% ipython --no-banner

In [1]: import numpy as np

In [2]: np.set_printoptions(precision=1, suppress=True, linewidth=200, legacy="1.25")

In [3]: def rnd(a):
   ...:     return np.round(a, 1) + 0
   ...: 

In [4]: mat = np.loadtxt("m.csv", delimiter=",")

In [5]: rnd(mat)
Out[5]: 
array([[0.5, 0. , 0. , 0.5, 0. , 0. ],
       [0. , 1. , 0. , 0. , 0. , 0. ],
       [0.2, 0. , 0.5, 0. , 0. , 0.2],
       [0. , 0. , 0.2, 0.4, 0.2, 0.2],
       [0. , 0. , 0.2, 0.2, 0.5, 0. ],
       [0. , 0. , 0. , 0. , 0. , 1. ]])

In [6]: print((mat != 0).astype(int))
[[1 0 0 1 0 0]
 [0 1 0 0 0 0]
 [1 0 1 0 0 1]
 [0 0 1 1 1 1]
 [0 0 1 1 1 0]
 [0 0 0 0 0 1]]

In [7]: rnd(np.linalg.det(mat))
Out[7]: 0.0

In [8]: print((np.linalg.matrix_power((mat != 0) + (mat.T != 0) + np.eye(6), 6) > 0).astype(int))
[[1 0 1 1 1 1]
 [0 1 0 0 0 0]
 [1 0 1 1 1 1]
 [1 0 1 1 1 1]
 [1 0 1 1 1 1]
 [1 0 1 1 1 1]]

In [9]: print(np.flatnonzero(np.linalg.matrix_power((mat != 0) + (mat.T != 0) + np.eye(6), 6)[1]))
[1]

In [10]: print(mat @ np.ones(6))
[1. 1. 1. 1. 1. 1.]

In [11]: mat.sum(axis=1)
Out[11]: array([1., 1., 1., 1., 1., 1.])

In [12]: rnd(np.linalg.matrix_power(mat, 100))
Out[12]: 
array([[0., 0., 0., 0., 0., 1.],
       [0., 1., 0., 0., 0., 0.],
       [0., 0., 0., 0., 0., 1.],
       [0., 0., 0., 0., 0., 1.],
       [0., 0., 0., 0., 0., 1.],
       [0., 0., 0., 0., 0., 1.]])

In [13]: rnd(np.linalg.matrix_power(mat, 2))
Out[13]: 
array([[0.2, 0. , 0.1, 0.4, 0.1, 0.1],
       [0. , 1. , 0. , 0. , 0. , 0. ],
       [0.2, 0. , 0.2, 0.1, 0. , 0.4],
       [0. , 0. , 0.2, 0.2, 0.2, 0.3],
       [0.1, 0. , 0.3, 0.2, 0.3, 0.1],
       [0. , 0. , 0. , 0. , 0. , 1. ]])

In [14]: p = np.eye(6)[0]

In [15]: for _ in range(5):
    ...:     p = p @ mat
    ...:     print(p.round(1))
    ...: 
[0.5 0.  0.  0.5 0.  0. ]
[0.2 0.  0.1 0.4 0.1 0.1]
[0.2 0.  0.2 0.3 0.1 0.2]
[0.1 0.  0.2 0.2 0.1 0.3]
[0.1 0.  0.2 0.2 0.1 0.4]

In [16]: x = np.array([-3, -2, 1, 2, 1, 2])

In [17]: target = mat @ x

In [18]: b, lr = np.zeros(6), 1 / np.linalg.norm(mat, 2) ** 2

In [19]: for i in range(10):
    ...:     b -= lr * mat.T @ (mat @ b - target)
    ...:     if i % 2 == 0: print(i, round(np.linalg.norm(mat @ b - target), 1))
    ...: 
0 1.3
2 0.8
4 0.5
6 0.4
8 0.4

In [20]: print(rnd(np.linalg.cond(mat)))
6.4

In [21]: rng = np.random.default_rng(357295)

In [22]: z = rng.permutation(6)

In [23]: z
Out[23]: array([1, 2, 0, 4, 5, 3])

In [24]: out = mat[z][:, z]

In [25]: rnd(np.linalg.det(out)), rnd(np.linalg.det(mat[z]))
Out[25]: (0.0, 0.0)

In [26]: np.trace(out)
Out[26]: 3.9

In [27]: rnd(np.sort(np.abs(np.linalg.eigvals(out))))
Out[27]: array([0.2, 0.5, 0.5, 0.9, 1. , 1. ])

In [28]: np.diag(out)
Out[28]: array([1. , 0.5, 0.5, 0.5, 1. , 0.4])

In [29]: out = np.array([[4, -8, -5],
    ...:     [-5, 9, 9],
    ...:     [-2, -6, 6],
    ...:     [7, 6, -6],
    ...:     [0, 2, -2],
    ...:     [9, 7, -4]])

In [30]: np.vstack([mat, out.T]).shape
Out[30]: (9, 6)

In [31]: rnd(out.T @ mat.T)
Out[31]: 
array([[ 5.5, -5. ,  2.2,  4.2,  1.2,  9. ],
       [-1. ,  9. , -3.2,  3. ,  1. ,  7. ],
       [-5.5,  9. ,  0.8, -2.4, -1. , -4. ]])

In [32]: np.linalg.matrix_rank(np.vstack([mat, out.T]))
Out[32]: 6

In [33]: rnd(mat @ out)
Out[33]: 
array([[ 5.5, -1. , -5.5],
       [-5. ,  9. ,  9. ],
       [ 2.2, -3.2,  0.8],
       [ 4.2,  3. , -2.4],
       [ 1.2,  1. , -1. ],
       [ 9. ,  7. , -4. ]])

In [34]: rnd(np.einsum("ij,ij->i", mat, mat))
Out[34]: array([0.5, 1. , 0.4, 0.3, 0.4, 1. ])
